$ ipython --no-banner

In [1]: import numpy as np

In [2]: from numpy import linalg as LA

In [3]: np.set_printoptions(suppress=True, linewidth=160)

In [4]: E = np.loadtxt("dump.csv", delimiter=",")

In [5]: E
Out[5]: 
array([[13., -8.,  1.,  1.,  5.],
       [-8.,  5.,  0., -1., -4.],
       [ 1.,  0.,  5., -3., -7.],
       [ 1., -1., -3.,  2.,  5.],
       [ 5., -4., -7.,  5., 13.]])

In [6]: np.argsort(-LA.norm(E, axis=0).round(6), kind="stable")[:3]
Out[6]: array([4, 0, 1])

In [7]: rank = LA.matrix_rank(E)

In [8]: rank
Out[8]: np.int64(2)

In [9]: N = LA.svd(E)[2][rank:].T

In [10]: [int(LA.matrix_rank(E[:i])) for i in range(1, len(E) + 1)]
Out[10]: [1, 2, 2, 2, 2]

In [11]: [int(LA.matrix_rank(np.delete(E, i, axis=0))) for i in range(5)]
Out[11]: [2, 2, 2, 2, 2]

In [12]: N.shape
Out[12]: (5, 3)

In [13]: [int(LA.matrix_rank(E[:, :j + 1])) for j in range(5)]
Out[13]: [1, 2, 2, 2, 2]

In [14]: th = np.radians(180)

In [15]: Rm = np.eye(5)

In [16]: Rm[0, 0] = Rm[1, 1] = np.cos(th)

In [17]: Rm[0, 1], Rm[1, 0] = -np.sin(th), np.sin(th)

In [18]: Rm.round(2) + 0
Out[18]: 
array([[-1.,  0.,  0.,  0.,  0.],
       [ 0., -1.,  0.,  0.,  0.],
       [ 0.,  0.,  1.,  0.,  0.],
       [ 0.,  0.,  0.,  1.,  0.],
       [ 0.,  0.,  0.,  0.,  1.]])

In [19]: A2 = E @ Rm.T

In [20]: round(LA.det(Rm), 2), np.trace(Rm)
Out[20]: (np.float64(1.0), np.float64(1.0))

In [21]: np.abs(A2 - E).max(axis=0)
Out[21]: array([26., 16.,  0.,  0.,  0.])

In [22]: np.round(LA.svd(E, compute_uv=False), 2) + 0, np.round(LA.svd(A2, compute_uv=False), 2) + 0
Out[22]: (array([24.1, 13.9,  0. ,  0. ,  0. ]), array([24.1, 13.9,  0. ,  0. ,  0. ]))

In [23]: np.allclose(LA.norm(E, axis=1), LA.norm(A2, axis=1))
Out[23]: True

In [24]: T = np.stack([E, 5 * E, E[::-1]])

In [25]: np.einsum("bij,cij->bc", T, T)
Out[25]: 
array([[  774.,  3870.,   334.],
       [ 3870., 19350.,  1670.],
       [  334.,  1670.,   774.]])

In [26]: LA.matrix_rank(T.reshape(3, -1))
Out[26]: np.int64(2)

In [27]: T.shape
Out[27]: (3, 5, 5)

In [28]: LA.matrix_rank(T)
Out[28]: array([2, 2, 2])

In [29]: T.sum(axis=0)
Out[29]: 
array([[ 83., -52.,  -1.,  11.,  43.],
       [-47.,  29.,  -3.,  -4., -19.],
       [  7.,   0.,  35., -21., -49.],
       [ -2.,  -1., -18.,  11.,  26.],
       [ 43., -32., -41.,  31.,  83.]])

In [30]: (T @ E.T).shape
Out[30]: (3, 5, 5)

In [31]: J = np.array([[2, 8, 3], [7, 2, 5], [3, 4, 4], [0, 3, 1], [2, 4, 6], [7, 9, 7]])

In [32]: J
Out[32]: 
array([[2, 8, 3],
       [7, 2, 5],
       [3, 4, 4],
       [0, 3, 1],
       [2, 4, 6],
       [7, 9, 7]])

In [33]: f = np.array([-6, -4, 1])

In [34]: np.convolve(J[3], f)
Out[34]: array([  0, -18, -18,  -1,   1])

In [35]: np.cross(J[3, :3], J[0, :3])
Out[35]: array([ 1,  2, -6])

In [36]: w1 = np.array([[2, 3, 1, -3], [3, 0, 3, -1], [-3, 1, 0, -1]])

In [37]: beta = np.array([0, 2, 0, 0])

In [38]: H = np.maximum(J @ w1 + beta, 0)

In [39]: H
Out[39]: 
array([[19, 11, 26,  0],
       [ 5, 28, 13,  0],
       [ 6, 15, 15,  0],
       [ 6,  3,  9,  0],
       [ 0, 14, 14,  0],
       [20, 30, 34,  0]])

In [40]: W2 = np.array([[3, 3], [2, 0], [0, 2], [3, -1]])

In [41]: w1 @ W2
Out[41]: 
array([[  3,  11],
       [  6,  16],
       [-10,  -8]])

In [42]: (H @ W2).round(6).argmax(axis=1)
Out[42]: array([1, 0, 0, 1, 0, 1])

In [43]: hat = J @ LA.solve(J.T @ J, J.T)

In [44]: np.round((np.eye(6) - hat) @ J, 2) + 0
Out[44]: 
array([[0., 0., 0.],
       [0., 0., 0.],
       [0., 0., 0.],
       [0., 0., 0.],
       [0., 0., 0.],
       [0., 0., 0.]])

In [45]: np.round(np.diag(hat), 2)
Out[45]: array([0.59, 0.73, 0.12, 0.11, 0.92, 0.52])

In [46]: np.round(LA.norm(J) ** 2 / LA.norm(J, 2) ** 2, 2)
Out[46]: np.float64(1.11)

In [47]: round(LA.norm(J, 1), 2), round(float(LA.norm(J, np.inf)), 2)
Out[47]: (np.float64(30.0), 23.0)

In [48]: LA.norm(J, axis=1).argmax()
Out[48]: np.int64(5)

In [49]: round(LA.norm(J, 2), 2)
Out[49]: np.float64(19.91)

In [50]: round(LA.norm(J[5], 1), 2), round(LA.norm(J[5], np.inf), 2)
Out[50]: (np.float64(23.0), np.float64(9.0))

In [51]: J[5] @ J[2]
Out[51]: np.int64(85)

In [52]: np.count_nonzero(J)
Out[52]: np.int64(17)

In [53]: np.unravel_index(np.abs(J).argmax(), J.shape)
Out[53]: (np.int64(5), np.int64(1))

In [54]: LA.matrix_rank(J)
Out[54]: np.int64(3)

In [55]: np.abs(J).max()
Out[55]: np.int64(9)

In [56]: J - J[0]
Out[56]: 
array([[ 0,  0,  0],
       [ 5, -6,  2],
       [ 1, -4,  1],
       [-2, -5, -2],
       [ 0, -4,  3],
       [ 5,  1,  4]])

In [57]: np.round(LA.svd(J, compute_uv=False), 2)
Out[57]: array([19.91,  6.03,  2.87])

In [58]: J.sum(axis=0)
Out[58]: array([21, 30, 26])

In [59]: rng = np.random.default_rng(19)

In [60]: m1 = (rng.random((6, 6)) < 0.3) + np.eye(6)

In [61]: m1 /= m1.sum(axis=1, keepdims=True)

In [62]: m1.round(2)
Out[62]: 
array([[0.33, 0.  , 0.33, 0.33, 0.  , 0.  ],
       [0.  , 1.  , 0.  , 0.  , 0.  , 0.  ],
       [0.  , 0.  , 1.  , 0.  , 0.  , 0.  ],
       [0.  , 0.  , 0.33, 0.67, 0.  , 0.  ],
       [0.  , 0.  , 0.  , 0.  , 1.  , 0.  ],
       [0.  , 0.33, 0.33, 0.  , 0.  , 0.33]])

In [63]: A2 = np.array([[2, 2, 0],
    ...:     [0, 0, 0],
    ...:     [-1, -2, -2],
    ...:     [0, 0, -1],
    ...:     [-1, 0, -1],
    ...:     [-1, 2, 0]])

In [64]: np.round(np.einsum("ik,kj->ij", m1, A2), 2)
Out[64]: 
array([[ 0.33,  0.  , -1.  ],
       [ 0.  ,  0.  ,  0.  ],
       [-1.  , -2.  , -2.  ],
       [-0.33, -0.67, -1.33],
       [-1.  ,  0.  , -1.  ],
       [-0.67,  0.  , -0.67]])

In [65]: A2 @ m1
Traceback (most recent call last):
  Cell In[65], line 1
    A2 @ m1
ValueError: matmul: Input operand 1 has a mismatch in its core dimension 0, with gufunc signature (n?,k),(k,m?)->(n?,m?) (size 6 is different from 3)


In [66]: np.round(A2.T @ m1.T, 2)
Out[66]: 
array([[ 0.33,  0.  , -1.  , -0.33, -1.  , -0.67],
       [ 0.  ,  0.  , -2.  , -0.67,  0.  ,  0.  ],
       [-1.  ,  0.  , -2.  , -1.33, -1.  , -0.67]])

In [67]: LA.matrix_rank(m1 @ A2)
Out[67]: np.int64(3)

In [68]: A2 = m1 + rng.integers(-2, 3, (6, 4)) @ rng.integers(-2, 3, (4, 6))

In [69]: A2.round(2)
Out[69]: 
array([[-8.67,  6.  , -0.67, -5.67, -4.  ,  2.  ],
       [-5.  ,  7.  , -5.  , -2.  ,  0.  ,  6.  ],
       [-3.  ,  0.  ,  4.  , -6.  , -4.  , -6.  ],
       [ 4.  , -2.  , -0.67, -1.33,  0.  , -6.  ],
       [ 4.  , -2.  ,  0.  ,  4.  ,  5.  ,  4.  ],
       [ 6.  , -5.67,  4.33, 12.  ,  4.  ,  4.33]])

In [70]: LA.matrix_rank(A2 - m1, tol=1e-8)
Out[70]: np.int64(4)

In [71]: np.abs(A2 - m1).sum(axis=1)
Out[71]: array([28., 24., 22., 15., 18., 36.])

In [72]: np.round(LA.svd(A2 - m1, compute_uv=False), 2) + 0
Out[72]: array([23.25, 14.48,  6.67,  2.04,  0.  ,  0.  ])

In [73]: np.round(A2 - m1, 2)
Out[73]: 
array([[-9.,  6., -1., -6., -4.,  2.],
       [-5.,  6., -5., -2.,  0.,  6.],
       [-3.,  0.,  3., -6., -4., -6.],
       [ 4., -2., -1., -2.,  0., -6.],
       [ 4., -2.,  0.,  4.,  4.,  4.],
       [ 6., -6.,  4., 12.,  4.,  4.]])

In [74]: O, evecs = LA.qr(A2[:, :1])[0], LA.qr(A2[:, 1:])[0]

In [75]: sv = LA.svd(O.T @ evecs, compute_uv=False)

In [76]: sv.round(2)
Out[76]: array([1.])

In [77]: (sv > 0.9).sum()
Out[77]: np.int64(1)

In [78]: A2 = np.array([[3, 1, 5, 1, 1],
    ...:     [3, 0, 3, 5, 3],
    ...:     [5, 5, 1, 4, 4],
    ...:     [1, 2, 0, 3, 4],
    ...:     [4, 0, 5, 3, 3]])

In [79]: F = np.triu(A2)

In [80]: F
Out[80]: 
array([[3, 1, 5, 1, 1],
       [0, 0, 3, 5, 3],
       [0, 0, 1, 4, 4],
       [0, 0, 0, 3, 4],
       [0, 0, 0, 0, 3]])

In [81]: A2 = F[0, 0] * F[1:] - np.outer(F[1:, 0], F[0])

In [82]: A2
Out[82]: 
array([[ 0,  0,  9, 15,  9],
       [ 0,  0,  3, 12, 12],
       [ 0,  0,  0,  9, 12],
       [ 0,  0,  0,  0,  9]])

In [83]: LA.matrix_rank(A2), LA.matrix_rank(F)
Out[83]: (np.int64(3), np.int64(4))

In [84]: F[:, 0] / F[0, 0]
Out[84]: array([1., 0., 0., 0., 0.])

In [85]: np.round(np.sort(np.abs(LA.eigvals(m1))), 2)
Out[85]: array([0.33, 0.33, 0.67, 1.  , 1.  , 1.  ])

In [86]: np.round(m1 @ m1, 2)
Out[86]: 
array([[0.11, 0.  , 0.56, 0.33, 0.  , 0.  ],
       [0.  , 1.  , 0.  , 0.  , 0.  , 0.  ],
       [0.  , 0.  , 1.  , 0.  , 0.  , 0.  ],
       [0.  , 0.  , 0.56, 0.44, 0.  , 0.  ],
       [0.  , 0.  , 0.  , 0.  , 1.  , 0.  ],
       [0.  , 0.44, 0.44, 0.  , 0.  , 0.11]])

In [87]: np.allclose(m1 @ m1.T, m1.T @ m1)
Out[87]: False

In [88]: m1.inv()
Traceback (most recent call last):
  Cell In[88], line 1
    m1.inv()
AttributeError: 'numpy.ndarray' object has no attribute 'inv'


In [89]: np.round(np.trace(m1), 2)
Out[89]: np.float64(4.33)

In [90]: assert m1 == m1.T
Traceback (most recent call last):
  Cell In[90], line 1
    assert m1 == m1.T
ValueError: The truth value of an array with more than one element is ambiguous. Use a.any() or a.all()


In [91]: np.round((m1 - m1.T) / 2, 2)
Out[91]: 
array([[ 0.  ,  0.  ,  0.17,  0.17,  0.  ,  0.  ],
       [ 0.  ,  0.  ,  0.  ,  0.  ,  0.  , -0.17],
       [-0.17,  0.  ,  0.  , -0.17,  0.  , -0.17],
       [-0.17,  0.  ,  0.17,  0.  ,  0.  ,  0.  ],
       [ 0.  ,  0.  ,  0.  ,  0.  ,  0.  ,  0.  ],
       [ 0.  ,  0.17,  0.17,  0.  ,  0.  ,  0.  ]])

In [92]: np.allclose(m1, m1.T)
Out[92]: False

In [93]: F - F[0]
Out[93]: 
array([[ 0,  0,  0,  0,  0],
       [-3, -1, -2,  4,  2],
       [-3, -1, -4,  3,  3],
       [-3, -1, -5,  2,  3],
       [-3, -1, -5, -1,  2]])

In [94]: np.count_nonzero(F)
Out[94]: np.int64(14)

In [95]: F.mean(axis=0)
Out[95]: array([0.6, 0.2, 1.8, 2.6, 3. ])

In [96]: np.unravel_index(np.abs(F).argmax(), F.shape)
Out[96]: (np.int64(0), np.int64(2))

In [97]: np.abs(F).max()
Out[97]: np.int64(5)

In [98]: F.sum(axis=0)
Out[98]: array([ 3,  1,  9, 13, 15])

In [99]: F.sum(axis=1)
Out[99]: array([11, 11,  9,  7,  3])

In [100]: idx = rng.permutation(5)

In [101]: idx
Out[101]: array([2, 4, 0, 3, 1])

In [102]: A2 = F[idx][:, idx]

In [103]: np.allclose(A2, F)
Out[103]: False

In [104]: feats = np.minimum.outer(np.arange(1, 6), np.arange(1, 6)) * -1

In [105]: feats
Out[105]: 
array([[-1, -1, -1, -1, -1],
       [-1, -2, -2, -2, -2],
       [-1, -2, -3, -3, -3],
       [-1, -2, -3, -4, -4],
       [-1, -2, -3, -4, -5]])

In [106]: # equal to its transpose

In [107]: A2 = np.array([[4, 5, 5], [4, 0, 0]])

In [108]: W2 = np.kron(A2, feats)

In [109]: round(LA.norm(W2, 2), 2), np.round(LA.norm(A2, 2) * LA.norm(feats, 2), 2)
Out[109]: (np.float64(103.78), np.float64(103.78))

In [110]: W2
Out[110]: 
array([[ -4,  -4,  -4,  -4,  -4,  -5,  -5,  -5,  -5,  -5,  -5,  -5,  -5,  -5,  -5],
       [ -4,  -8,  -8,  -8,  -8,  -5, -10, -10, -10, -10,  -5, -10, -10, -10, -10],
       [ -4,  -8, -12, -12, -12,  -5, -10, -15, -15, -15,  -5, -10, -15, -15, -15],
       [ -4,  -8, -12, -16, -16,  -5, -10, -15, -20, -20,  -5, -10, -15, -20, -20],
       [ -4,  -8, -12, -16, -20,  -5, -10, -15, -20, -25,  -5, -10, -15, -20, -25],
       [ -4,  -4,  -4,  -4,  -4,   0,   0,   0,   0,   0,   0,   0,   0,   0,   0],
       [ -4,  -8,  -8,  -8,  -8,   0,   0,   0,   0,   0,   0,   0,   0,   0,   0],
       [ -4,  -8, -12, -12, -12,   0,   0,   0,   0,   0,   0,   0,   0,   0,   0],
       [ -4,  -8, -12, -16, -16,   0,   0,   0,   0,   0,   0,   0,   0,   0,   0],
       [ -4,  -8, -12, -16, -20,   0,   0,   0,   0,   0,   0,   0,   0,   0,   0]])

In [111]: th = np.radians(15)

In [112]: Rm = np.eye(15)

In [113]: Rm[12, 12] = Rm[2, 2] = np.cos(th)

In [114]: Rm[12, 2], Rm[2, 12] = -np.sin(th), np.sin(th)

In [115]: A2 = W2 @ Rm.T

In [116]: np.allclose(W2 @ W2.T, A2 @ A2.T)
Out[116]: True

In [117]: A2.round(2)
Out[117]: 
array([[ -4.  ,  -4.  ,  -5.16,  -4.  ,  -4.  ,  -5.  ,  -5.  ,  -5.  ,  -5.  ,  -5.  ,  -5.  ,  -5.  ,  -3.79,  -5.  ,  -5.  ],
       [ -4.  ,  -8.  , -10.32,  -8.  ,  -8.  ,  -5.  , -10.  , -10.  , -10.  , -10.  ,  -5.  , -10.  ,  -7.59, -10.  , -10.  ],
       [ -4.  ,  -8.  , -15.47, -12.  , -12.  ,  -5.  , -10.  , -15.  , -15.  , -15.  ,  -5.  , -10.  , -11.38, -15.  , -15.  ],
       [ -4.  ,  -8.  , -15.47, -16.  , -16.  ,  -5.  , -10.  , -15.  , -20.  , -20.  ,  -5.  , -10.  , -11.38, -20.  , -20.  ],
       [ -4.  ,  -8.  , -15.47, -16.  , -20.  ,  -5.  , -10.  , -15.  , -20.  , -25.  ,  -5.  , -10.  , -11.38, -20.  , -25.  ],
       [ -4.  ,  -4.  ,  -3.86,  -4.  ,  -4.  ,   0.  ,   0.  ,   0.  ,   0.  ,   0.  ,   0.  ,   0.  ,   1.04,   0.  ,   0.  ],
       [ -4.  ,  -8.  ,  -7.73,  -8.  ,  -8.  ,   0.  ,   0.  ,   0.  ,   0.  ,   0.  ,   0.  ,   0.  ,   2.07,   0.  ,   0.  ],
       [ -4.  ,  -8.  , -11.59, -12.  , -12.  ,   0.  ,   0.  ,   0.  ,   0.  ,   0.  ,   0.  ,   0.  ,   3.11,   0.  ,   0.  ],
       [ -4.  ,  -8.  , -11.59, -16.  , -16.  ,   0.  ,   0.  ,   0.  ,   0.  ,   0.  ,   0.  ,   0.  ,   3.11,   0.  ,   0.  ],
       [ -4.  ,  -8.  , -11.59, -16.  , -20.  ,   0.  ,   0.  ,   0.  ,   0.  ,   0.  ,   0.  ,   0.  ,   3.11,   0.  ,   0.  ]])

In [118]: np.round(LA.svd(W2, compute_uv=False), 2), np.round(LA.svd(A2, compute_uv=False), 2)
Out[118]: 
(array([103.78,  41.53,  12.18,   4.9 ,   4.87,   2.97,   2.28,   1.96,   1.19,   0.91]),
 array([103.78,  41.53,  12.18,   4.9 ,   4.87,   2.97,   2.28,   1.96,   1.19,   0.91]))

In [119]: np.allclose(LA.norm(W2, axis=1), LA.norm(A2, axis=1))
Out[119]: True

In [120]: np.round(np.abs(A2 - W2).max(axis=0), 2)
Out[120]: array([0.  , 0.  , 3.47, 0.  , 0.  , 0.  , 0.  , 0.  , 0.  , 0.  , 0.  , 0.  , 3.62, 0.  , 0.  ])

In [121]: ev, evecs = LA.eigh(feats)

In [122]: ev.round(2)
Out[122]: array([-12.34,  -1.45,  -0.58,  -0.35,  -0.27])

In [123]: np.unique(ev.round(6) + 0, return_counts=True)[1]
Out[123]: array([1, 1, 1, 1, 1])

In [124]: np.round(LA.eigvalsh(feats + 2 * np.eye(5)), 2)
Out[124]: array([-10.34,   0.55,   1.42,   1.65,   1.73])

In [125]: np.round(LA.eigvalsh(feats @ feats), 2)
Out[125]: array([  0.07,   0.12,   0.34,   2.1 , 152.36])

In [126]: np.round(LA.svd(feats, compute_uv=False), 2)
Out[126]: array([12.34,  1.45,  0.58,  0.35,  0.27])
